% ipython --no-banner

In [1]: import numpy as np

In [2]: from numpy import linalg as LA

In [3]: np.set_printoptions(suppress=True, linewidth=200)

In [4]: arr = np.loadtxt("data.csv", delimiter=",")

In [5]: arr
Out[5]: 
array([[3., 0., 0., 0.],
       [0., 1., 0., 0.],
       [1., 2., 0., 0.],
       [2., 0., 3., 0.]])

In [6]: [int(LA.matrix_rank(LA.matrix_power(arr, p))) for p in range(1, 5)]
Out[6]: [3, 2, 2, 2]

In [7]: np.round(LA.matrix_power(arr - np.diag(np.diag(arr)), 4), 2)
Out[7]: 
array([[0., 0., 0., 0.],
       [0., 0., 0., 0.],
       [0., 0., 0., 0.],
       [0., 0., 0., 0.]])

In [8]: np.prod(np.diag(arr)), round(float(LA.det(arr)), 2)
Out[8]: (np.float64(0.0), 0.0)

In [9]: LA.matrix_rank(arr - arr[0, 0] * np.eye(4))
Out[9]: np.int64(3)

In [10]: vec = np.array([3, 4, 0, 2])

In [11]: np.einsum("ij,j->i", arr, vec)
Out[11]: array([ 9.,  4., 11.,  6.])

In [12]: arr @ vec
Out[12]: array([ 9.,  4., 11.,  6.])

In [13]: arr * vec
Out[13]: 
array([[9., 0., 0., 0.],
       [0., 4., 0., 0.],
       [3., 8., 0., 0.],
       [6., 0., 0., 0.]])

In [14]: (arr @ vec).argmax()
Out[14]: np.int64(2)

In [15]: (arr * vec).sum(axis=1)
Out[15]: array([ 9.,  4., 11.,  6.])

In [16]: LA.norm(arr @ vec) <= LA.norm(arr, 2) * LA.norm(vec) + 1e-9
Out[16]: np.True_

In [17]: np.zeros(4, 4)
Traceback (most recent call last):
  Cell In[17], line 1
    np.zeros(4, 4)
TypeError: Cannot interpret '4' as a data type


In [18]: np.count_nonzero(arr)
Out[18]: np.int64(6)

In [19]: round(float(LA.norm(arr)), 2)
Out[19]: 5.29

In [20]: arr - arr[0]
Out[20]: 
array([[ 0.,  0.,  0.,  0.],
       [-3.,  1.,  0.,  0.],
       [-2.,  2.,  0.,  0.],
       [-1.,  0.,  3.,  0.]])

In [21]: arr.sum(axis=1)
Out[21]: array([3., 1., 3., 5.])

In [22]: np.abs(arr).max()
Out[22]: np.float64(3.0)

In [23]: arr.shape
Out[23]: (4, 4)

In [24]: LA.matrix_rank(arr)
Out[24]: np.int64(3)

In [25]: arr.sum(axis=0)
Out[25]: array([6., 3., 3., 0.])

In [26]: F = np.array([[101, -1, 2, -1, 2],
    ...:     [-3, -21, 0, -1, 1],
    ...:     [-1, 0, -40, 1, -1],
    ...:     [0, 3, 3, -19, -1],
    ...:     [-3, 0, -3, 1, -98]])

In [27]: rng = np.random.default_rng(61274)

In [28]: idx = rng.permutation(5)

In [29]: idx
Out[29]: array([2, 3, 0, 1, 4])

In [30]: B = F[idx][:, idx]

In [31]: np.diag(B)
Out[31]: array([-40, -19, 101, -21, -98])

In [32]: B
Out[32]: 
array([[-40,   1,  -1,   0,  -1],
       [  3, -19,   0,   3,  -1],
       [  2,  -1, 101,  -1,   2],
       [  0,  -1,  -3, -21,   1],
       [ -3,   1,  -3,   0, -98]])

In [33]: M = np.load("x.npy")

In [34]: M.round(2)
Out[34]: 
array([[1.  , 0.  , 0.  , 0.  , 0.  , 0.  , 0.  ],
       [0.25, 0.5 , 0.  , 0.25, 0.  , 0.  , 0.  ],
       [0.  , 0.  , 0.67, 0.  , 0.33, 0.  , 0.  ],
       [0.  , 0.  , 0.5 , 0.5 , 0.  , 0.  , 0.  ],
       [0.  , 0.  , 0.  , 0.  , 0.5 , 0.25, 0.25],
       [0.  , 0.  , 0.  , 0.  , 0.  , 0.5 , 0.5 ],
       [0.17, 0.17, 0.17, 0.17, 0.  , 0.  , 0.33]])

In [35]: # row-stochastic, so 1 is an eigenvalue

In [36]: U, s, VT = LA.svd(M, full_matrices=False)

In [37]: np.round(s / s[0], 2)
Out[37]: array([1.  , 0.9 , 0.77, 0.57, 0.42, 0.26, 0.18])

In [38]: np.round(U.T @ M @ VT.T, 2) + 0
Out[38]: 
array([[1.08, 0.  , 0.  , 0.  , 0.  , 0.  , 0.  ],
       [0.  , 0.98, 0.  , 0.  , 0.  , 0.  , 0.  ],
       [0.  , 0.  , 0.83, 0.  , 0.  , 0.  , 0.  ],
       [0.  , 0.  , 0.  , 0.62, 0.  , 0.  , 0.  ],
       [0.  , 0.  , 0.  , 0.  , 0.46, 0.  , 0.  ],
       [0.  , 0.  , 0.  , 0.  , 0.  , 0.28, 0.  ],
       [0.  , 0.  , 0.  , 0.  , 0.  , 0.  , 0.2 ]])

In [39]: (s > 1e-8).sum()
Out[39]: np.int64(7)
